$ ipython --no-banner

In [1]: import numpy as np

In [2]: np.set_printoptions(precision=2, suppress=True, linewidth=200, floatmode="fixed")

In [3]: A = np.loadtxt("test5.csv", delimiter=",")

In [4]: print(A.round(2) + 0)
[[ 0.36  0.00 -0.07  0.48]
 [ 0.00  0.57  0.49  0.07]
 [-0.07  0.49  0.44 -0.03]
 [ 0.48  0.07 -0.03  0.63]]

In [5]: U, sv, Vh = np.linalg.svd(A)

In [6]: print(sv.round(2) + 0)
[1.00 1.00 0.00 0.00]

In [7]: out = U[:, :2] @ np.diag(sv[:2]) @ Vh[:2]

In [8]: print(out.round(2) + 0)
[[ 0.36  0.00 -0.07  0.48]
 [ 0.00  0.57  0.49  0.07]
 [-0.07  0.49  0.44 -0.03]
 [ 0.48  0.07 -0.03  0.63]]

In [9]: print(round(np.abs(A - out).max(), 2))
0.0

In [10]: print(np.linalg.matrix_rank(out))
2

In [11]: print(np.round(np.linalg.norm(A - out) / np.linalg.norm(A), 2))
0.0

In [12]: rk = np.linalg.matrix_rank(A)

In [13]: print(rk)
2

In [14]: N = np.linalg.svd(A)[2][rk:].T

In [15]: print(np.round(N @ N.T, 2) + 0)
[[ 0.64  0.00  0.07 -0.48]
 [ 0.00  0.43 -0.49 -0.07]
 [ 0.07 -0.49  0.56  0.03]
 [-0.48 -0.07  0.03  0.37]]

In [16]: print(np.round(A @ N, 2) + 0)
[[0.00 0.00]
 [0.00 0.00]
 [0.00 0.00]
 [0.00 0.00]]

In [17]: mat = 5 * np.eye(4) + np.ones((4, 4))

In [18]: print(mat)
[[6.00 1.00 1.00 1.00]
 [1.00 6.00 1.00 1.00]
 [1.00 1.00 6.00 1.00]
 [1.00 1.00 1.00 6.00]]

In [19]: U, sv, Vh = np.linalg.svd(A)

In [20]: V = Vh[:(sv > 1e-8).sum()]

In [21]: rng = np.random.default_rng(361)

In [22]: x0 = A[0] + -2 * A[3] + rng.integers(2) * np.eye(4)[2]

In [23]: print(x0)
[-0.59 -0.14  1.00 -0.79]

In [24]: print(np.linalg.matrix_rank(np.vstack([A, x0])))
3

In [25]: x0 = np.ones(4)

In [26]: for _ in range(7):
    ...:     x0 = mat @ x0
    ...:     x0 /= np.linalg.norm(x0)
    ...:     print(round(x0 @ mat @ x0, 2))
    ...: 
9.0
9.0
9.0
9.0
9.0
9.0
9.0

In [27]: print(x0)
[0.50 0.50 0.50 0.50]

In [28]: Q, R = np.linalg.qr(mat)

In [29]: print(np.abs(np.diag(R)))
[6.24 5.83 5.62 5.50]

In [30]: print(R)
[[-6.24 -2.24 -2.24 -2.24]
 [ 0.00 -5.83 -1.54 -1.54]
 [ 0.00  0.00 -5.62 -1.17]
 [ 0.00  0.00  0.00  5.50]]

In [31]: print(np.round(abs(R[0, 0]), 2), round(np.linalg.norm(mat[:, 0]), 2))
6.24 6.24

In [32]: print(Q @ R)
[[6.00 1.00 1.00 1.00]
 [1.00 6.00 1.00 1.00]
 [1.00 1.00 6.00 1.00]
 [1.00 1.00 1.00 6.00]]

In [33]: vals, V = np.linalg.eigh(mat)

In [34]: print(np.linalg.eigvalsh(mat @ mat))
[25.00 25.00 25.00 81.00]

In [35]: print(np.round(V.T @ mat @ V, 2) + 0)
[[5.00 0.00 0.00 0.00]
 [0.00 5.00 0.00 0.00]
 [0.00 0.00 5.00 0.00]
 [0.00 0.00 0.00 9.00]]

In [36]: print(np.linalg.svd(mat, compute_uv=False))
[9.00 5.00 5.00 5.00]

In [37]: print(np.unique(vals.round(6) + 0, return_counts=True)[1])
[3 1]

In [38]: print(np.linalg.eigvalsh(mat + 2 * np.eye(4)))
[ 7.00  7.00  7.00 11.00]

In [39]: print(vals)
[5.00 5.00 5.00 9.00]

In [40]: print(vals.sum(), np.trace(mat))
24.0 24.0

In [41]: vals, V = np.linalg.eig(mat)

In [42]: print(np.round(np.prod(vals), 2))
1125.0

In [43]: print(np.sort(np.linalg.eigvals(np.linalg.inv(mat))))
[0.11 0.20 0.20 0.20]

In [44]: print(np.sort(np.linalg.eigvals(mat @ mat)))
[25.00 25.00 25.00 81.00]

In [45]: print(np.sort(np.linalg.eigvals(mat.T)))
[5.00 5.00 5.00 9.00]

In [46]: feats = np.load("a.npy")

In [47]: print(feats)
[[-2  0  4 -5]
 [ 0  5  0  0]
 [ 1  0  0  1]
 [ 6  0 -2  7]]

In [48]: x0 = np.array([2, 3, 0, 2])

In [49]: h1 = np.maximum(feats @ x0, 0)

In [50]: print(np.flatnonzero(h1 > 1e-9))
[1 2 3]

In [51]: print(h1)
[ 0 15  4 26]

In [52]: print(np.maximum(feats @ (3 * x0), 0))
[ 0 45 12 78]

In [53]: proj = np.triu(np.array([[2, 0, 2, 2], [3, 3, 2, 0], [1, 2, 3, 0], [0, 1, 1, 3]]), 1) + np.eye(4)

In [54]: out = proj @ feats @ np.linalg.inv(proj)

In [55]: print(np.linalg.matrix_rank(out))
4

In [56]: print(out)
[[ 12.00   0.00 -24.00 -13.00]
 [  2.00   5.00 -14.00  -2.00]
 [  1.00   0.00  -2.00  -1.00]
 [  6.00   0.00 -14.00  -5.00]]

In [57]: print(np.trace(out), np.trace(feats))
10.0 10

In [58]: print((feats != 0).astype(int))
[[1 0 1 1]
 [0 1 0 0]
 [1 0 0 1]
 [1 0 1 1]]

In [59]: print(np.round(np.linalg.det(feats), 2))
10.0

In [60]: print((np.linalg.matrix_power((feats != 0) + (feats.T != 0) + np.eye(4), 4) > 0).astype(int))
[[1 0 1 1]
 [0 1 0 0]
 [1 0 1 1]
 [1 0 1 1]]

In [61]: print(feats @ feats)
[[-22   0   2 -21]
 [  0  25   0   0]
 [  4   0   2   2]
 [ 28   0  10  17]]

In [62]: F = np.array([[1.5, -0.8, -0.2, 0.2],
    ...:     [-0.49, -1.11, 1.15, 0.08],
    ...:     [-0.3, 1.8, 1.4, 1.8],
    ...:     [-0.6, -1.2, 1.1, 0.1]])

In [63]: t3 = np.stack([F, 2 * F, F[::-1]])

In [64]: print(np.linalg.matrix_rank(t3))
[4 4 4]

In [65]: print((t3 @ F.T).shape)
(3, 4, 4)

In [66]: print(np.linalg.det(t3))
[ -0.86 -13.73  -0.86]

In [67]: print(np.einsum("bij,cij->bc", t3, t3))
[[17.32 34.64 -0.47]
 [34.64 69.28 -0.95]
 [-0.47 -0.95 17.32]]

In [68]: Q, V = np.linalg.qr(F[:, :1])[0], np.linalg.qr(F[:, 1:])[0]

In [69]: sv = np.linalg.svd(Q.T @ V, compute_uv=False)

In [70]: print(np.round(np.linalg.norm(Q @ Q.T - V @ V.T, 2), 2))
1.0

In [71]: print((sv > 0.9).sum())
1

In [72]: vals, V = np.linalg.eig(F)

In [73]: print(np.sort(np.linalg.eigvals(np.linalg.inv(F))))
[-0.45  0.37  0.79  8.98]

In [74]: print(np.sort(np.linalg.eigvals(F.T)))
[-2.22  0.11  1.27  2.73]

In [75]: out = F + rng.integers(-2, 3, (4, 3)) @ rng.integers(-2, 3, (3, 4))

In [76]: print(out)
[[ 1.50  5.20 -1.20 -4.80]
 [-0.49 -1.11  5.15  2.08]
 [-1.30 -0.20  4.40  3.80]
 [-0.60 -1.20 -2.90 -1.90]]

In [77]: print(np.abs(out - F).sum(axis=1))
[12.00  6.00  8.00  6.00]

In [78]: out = np.linalg.inv(F)

In [79]: print(round(np.linalg.slogdet(F)[0], 2))
-1.0

In [80]: print(round(np.linalg.det(F) * np.linalg.det(out), 2))
1.0

In [81]: print(np.linalg.inv(out))
[[ 1.50 -0.80 -0.20  0.20]
 [-0.49 -1.11  1.15  0.08]
 [-0.30  1.80  1.40  1.80]
 [-0.60 -1.20  1.10  0.10]]

In [82]: m1 = np.load("arr.npy")

In [83]: print(m1)
[[0 1]
 [1 0]]

In [84]: vals, V = np.linalg.eigh(m1)

In [85]: x0 = np.array([-1, 0])

In [86]: print(x0 @ m1 @ x0 / (x0 @ x0), vals[0], vals[-1])
0.0 -1.0 1.0

In [87]: print(np.linalg.eigvalsh(m1[1:, 1:]))
[0.00]

In [88]: print((np.sign(V[:, -1].round(6)) == np.sign(V[0, -1].round(6))).astype(int))
[1 1]

In [89]: print(np.round(V * np.abs(vals) @ V.T, 2) + 0)
[[1.00 0.00]
 [0.00 1.00]]

In [90]: print(np.linalg.eigvals(m1))
[ 1.00 -1.00]

In [91]: print(np.poly(m1))
[ 1.00  0.00 -1.00]

In [92]: idx = rng.permutation(2)

In [93]: out = m1[:, idx] * rng.choice([-1, 1], 2)

In [94]: print(out)
[[1 0]
 [0 1]]

In [95]: U, _, Vh = np.linalg.svd(m1.T @ out)

In [96]: print(U @ Vh)
[[0.00 1.00]
 [1.00 0.00]]

In [97]: print(idx)
[1 0]

In [98]: K = np.cumsum(np.array([[-4, 2, -1],
    ...:     [8, 5, -4],
    ...:     [1, 6, 4],
    ...:     [0, -2, 8],
    ...:     [-9, 3, 2],
    ...:     [0, 0, 9],
    ...:     [5, -8, -8],
    ...:     [5, 8, -1],
    ...:     [7, -6, -4],
    ...:     [3, -1, -3],
    ...:     [6, 4, 3],
    ...:     [-3, 0, -3],
    ...:     [4, -5, 5],
    ...:     [-1, -7, -8],
    ...:     [4, 8, 1],
    ...:     [-6, -1, 3],
    ...:     [0, -2, -5],
    ...:     [-4, 3, -5],
    ...:     [0, -1, -3],
    ...:     [7, -6, -9]]), axis=0)

In [99]: print(K)
[[ -4   2  -1]
 [  4   7  -5]
 [  5  13  -1]
 [  5  11   7]
 [ -4  14   9]
 [ -4  14  18]
 [  1   6  10]
 [  6  14   9]
 [ 13   8   5]
 [ 16   7   2]
 [ 22  11   5]
 [ 19  11   2]
 [ 23   6   7]
 [ 22  -1  -1]
 [ 26   7   0]
 [ 20   6   3]
 [ 20   4  -2]
 [ 16   7  -7]
 [ 16   6 -10]
 [ 23   0 -19]]

In [100]: r0 = np.array([2, 0, 2])

In [101]: print(np.correlate(K[14], K[5], "full"))
[468 490  -6 -28   0]

In [102]: print(np.array([np.convolve(row, r0, "same") for row in K]))
[[  4 -10   4]
 [ 14  -2  14]
 [ 26   8  26]
 [ 22  24  22]
 [ 28  10  28]
 [ 28  28  28]
 [ 12  22  12]
 [ 28  30  28]
 [ 16  36  16]
 [ 14  36  14]
 [ 22  54  22]
 [ 22  42  22]
 [ 12  60  12]
 [ -2  42  -2]
 [ 14  52  14]
 [ 12  46  12]
 [  8  36   8]
 [ 14  18  14]
 [ 12  12  12]
 [  0   8   0]]

In [103]: print(np.cross(K[14, :3], K[5, :3]))
[ 126 -468  392]

In [104]: Q = mat.astype(float).copy()

In [105]: for j in range(4):
     ...:     Q[:, j] -= Q[:, :j] @ (Q[:, :j].T @ Q[:, j])
     ...:     Q[:, j] /= np.linalg.norm(Q[:, j])
     ...: 

In [106]: print(Q)
[[ 0.96 -0.20 -0.15 -0.12]
 [ 0.16  0.97 -0.15 -0.12]
 [ 0.16  0.11  0.97 -0.12]
 [ 0.16  0.11  0.08  0.98]]

In [107]: dist = np.linalg.norm(K[:, None] - K[None], axis=-1)

In [108]: print(dist.mean(axis=1).argmax())
19

In [109]: print(np.linalg.matrix_rank(dist ** 2))
5

In [110]: print(dist[12].round(6).argsort(kind="stable")[:4])
[12 15 10 14]

In [111]: print(dist[:5, :5])
[[ 0.00 10.25 14.21 15.03 15.62]
 [10.25  0.00  7.28 12.69 17.58]
 [14.21  7.28  0.00  8.25 13.49]
 [15.03 12.69  8.25  0.00  9.70]
 [15.62 17.58 13.49  9.70  0.00]]

In [112]: E = -1 * np.eye(2) + np.ones((2, 2))

In [113]: print(E)
[[0.00 1.00]
 [1.00 0.00]]

In [114]: out = E / np.linalg.norm(E, axis=1, keepdims=True)

In [115]: gram = out @ out.T

In [116]: print(gram)
[[1.00 0.00]
 [0.00 1.00]]

In [117]: print((gram - 2 * np.eye(2)).round(6).argmax(axis=1))
[1 0]

In [118]: print(np.linalg.norm(out, axis=1))
[1.00 1.00]

In [119]: print(np.degrees(np.arccos(np.clip(gram[0, 1], -1, 1))))
90.0

In [120]: print(np.argwhere(np.triu(np.abs(gram) > 0.95, 1)))
[]

In [121]: print((np.abs(gram) > 0.9).astype(int))
[[1 0]
 [0 1]]

In [122]: C = K[[16, 1]].astype(float)

In [123]: for _ in range(4):
     ...:     idx = np.linalg.norm(K[:, None] - C, axis=-1).argmin(axis=1)
     ...:     C = np.array([K[idx == j].mean(axis=0) for j in range(2)])
     ...: 

In [124]: print(idx)
[1 1 1 1 1 1 1 1 0 0 0 0 0 0 0 0 0 0 0 0]

In [125]: print(np.abs(C[1] - C[0]).argmax())
0
